% python3 -q
>>> import numpy as np
>>> from numpy import linalg as LA
>>> np.set_printoptions(suppress=True, linewidth=140)
>>> data = np.load("dump.npy")
>>> data.round(1) + 0
array([[-0.1, -1. , -0.2],
       [ 0. , -0.2,  1. ],
       [-1. ,  0.1,  0. ]])
>>> # orthonormal columns
>>> np.round(data @ data.T, 1) + 0
array([[1., 0., 0.],
       [0., 1., 0.],
       [0., 0., 1.]])
>>> np.round(LA.svd(data, compute_uv=False), 1)
array([1., 1., 1.])
>>> np.round(data.T @ data, 1) + 0
array([[1., 0., 0.],
       [0., 1., 0.],
       [0., 0., 1.]])
>>> feats = np.loadtxt("w.csv", delimiter=",")
>>> feats.round(1) + 0
array([[ 0.5,  0.7,  0.4,  0.2,  0.1, -0.2, -0.2],
       [ 0.1,  0.4, -0.5,  0.4, -0.4,  0.5,  0.3],
       [ 0.3, -0.4,  0.3,  0.2, -0.8, -0.2,  0. ],
       [ 0.2, -0.1, -0.6,  0.3,  0.2, -0.6, -0.2],
       [ 0.6, -0.4,  0.1,  0.1,  0.5,  0.3,  0.4],
       [ 0.3, -0.2, -0.1,  0. ,  0. ,  0.5, -0.8],
       [-0.4, -0.1,  0.3,  0.8,  0.2,  0.1, -0.1]])
>>> # orthonormal columns
>>> x = np.array([5, 2, 1, 1, 2, 1, 5])
>>> rhs = feats @ x
>>> rhs.round(1)
array([ 3.3,  2.5, -0.3, -0.8,  5.8, -2.8, -1.4])
>>> np.round(LA.solve(feats, -1 * rhs), 1)
array([-5., -2., -1., -1., -2., -1., -5.])
>>> np.round(LA.solve(feats, rhs + feats[:, 5]), 1)
array([5., 2., 1., 1., 2., 2., 5.])
>>> np.round(LA.solve(feats.T, feats[2]), 1) + 0
array([0., 0., 1., 0., 0., 0., 0.])
>>> np.round(LA.solve(feats, rhs), 1)
array([5., 2., 1., 1., 2., 1., 5.])
>>> B = LA.inv(feats)
>>> round(LA.cond(feats), 1)
np.float64(1.0)
>>> np.allclose(B, feats.T)
True
>>> np.round(feats @ B, 1) + 0
array([[1., 0., 0., 0., 0., 0., 0.],
       [0., 1., 0., 0., 0., 0., 0.],
       [0., 0., 1., 0., 0., 0., 0.],
       [0., 0., 0., 1., 0., 0., 0.],
       [0., 0., 0., 0., 1., 0., 0.],
       [0., 0., 0., 0., 0., 1., 0.],
       [0., 0., 0., 0., 0., 0., 1.]])
>>> (np.abs(B) > 1e-9).astype(int)
array([[1, 1, 1, 1, 1, 1, 1],
       [1, 1, 1, 1, 1, 1, 1],
       [1, 1, 1, 1, 1, 1, 1],
       [1, 1, 1, 1, 1, 1, 1],
       [1, 1, 1, 1, 1, 1, 1],
       [1, 1, 1, 1, 1, 1, 1],
       [1, 1, 1, 1, 1, 1, 1]])
>>> np.round(LA.inv(B), 1) + 0
array([[ 0.5,  0.7,  0.4,  0.2,  0.1, -0.2, -0.2],
       [ 0.1,  0.4, -0.5,  0.4, -0.4,  0.5,  0.3],
       [ 0.3, -0.4,  0.3,  0.2, -0.8, -0.2,  0. ],
       [ 0.2, -0.1, -0.6,  0.3,  0.2, -0.6, -0.2],
       [ 0.6, -0.4,  0.1,  0.1,  0.5,  0.3,  0.4],
       [ 0.3, -0.2, -0.1,  0. ,  0. ,  0.5, -0.8],
       [-0.4, -0.1,  0.3,  0.8,  0.2,  0.1, -0.1]])
>>> E = np.array([[0, 1, 1, 0, 1],
...     [0, 0, 2, 3, -1],
...     [0, 0, 0, -2, -2],
...     [0, 0, 0, 0, 2],
...     [0, 0, 0, 0, 0]])
>>> B = data / np.sqrt((data ** 2).mean(axis=1, keepdims=True))
>>> np.round(LA.norm(B, axis=1), 1)
array([1.7, 1.7, 1.7])
>>> LA.matrix_rank(data - data.mean(axis=1, keepdims=True))
np.int64(2)
>>> LA.matrix_rank(B) == LA.matrix_rank(data)
np.True_
>>> B[2].round(1) + 0
array([-1.7,  0.1,  0. ])
>>> rng = np.random.default_rng(521)
>>> B = E + rng.integers(-2, 3, (5, 4)) @ rng.integers(-2, 3, (4, 5))
>>> B
array([[ -4,   6,  -3,   0,   2],
       [ -4,   4,   6,   5,   3],
       [ -2,   4,  -2,  -8,   3],
       [ -2,   0,   6,   5,   3],
       [  9, -10,  -1,   2,  -9]])
>>> np.abs(B - E).sum(axis=1)
array([14, 18, 19, 14, 31])
>>> LA.matrix_rank(B - E, tol=1e-8)
np.int64(4)
>>> np.round(np.sort(LA.eigvals(E)), 1)
array([0., 0., 0., 0., 0.])
>>> W1 = np.array([[-5, 5, -3, 1],
...     [-3, -2, 0, 5],
...     [4, 0, -4, -1],
...     [2, 0, -5, 5],
...     [-5, 5, 2, 5]])
>>> b = np.array([-9, -6, -8, -2])
>>> act = np.maximum(E @ W1 + b, 0)
>>> (act > 0).mean(axis=0)
array([0.2, 0.2, 0. , 0.6])
>>> act
array([[ 0,  0,  0,  7],
       [10,  0,  0,  6],
       [ 0,  0,  0,  0],
       [ 0,  4,  0,  8],
       [ 0,  0,  0,  0]])
>>> Z = np.array([[-1, 7], [8, -2], [-2, -6], [7, -4]])
>>> W1 @ Z
array([[ 58, -31],
       [ 22, -37],
       [ -3,  56],
       [ 43,  24],
       [ 76, -77]])
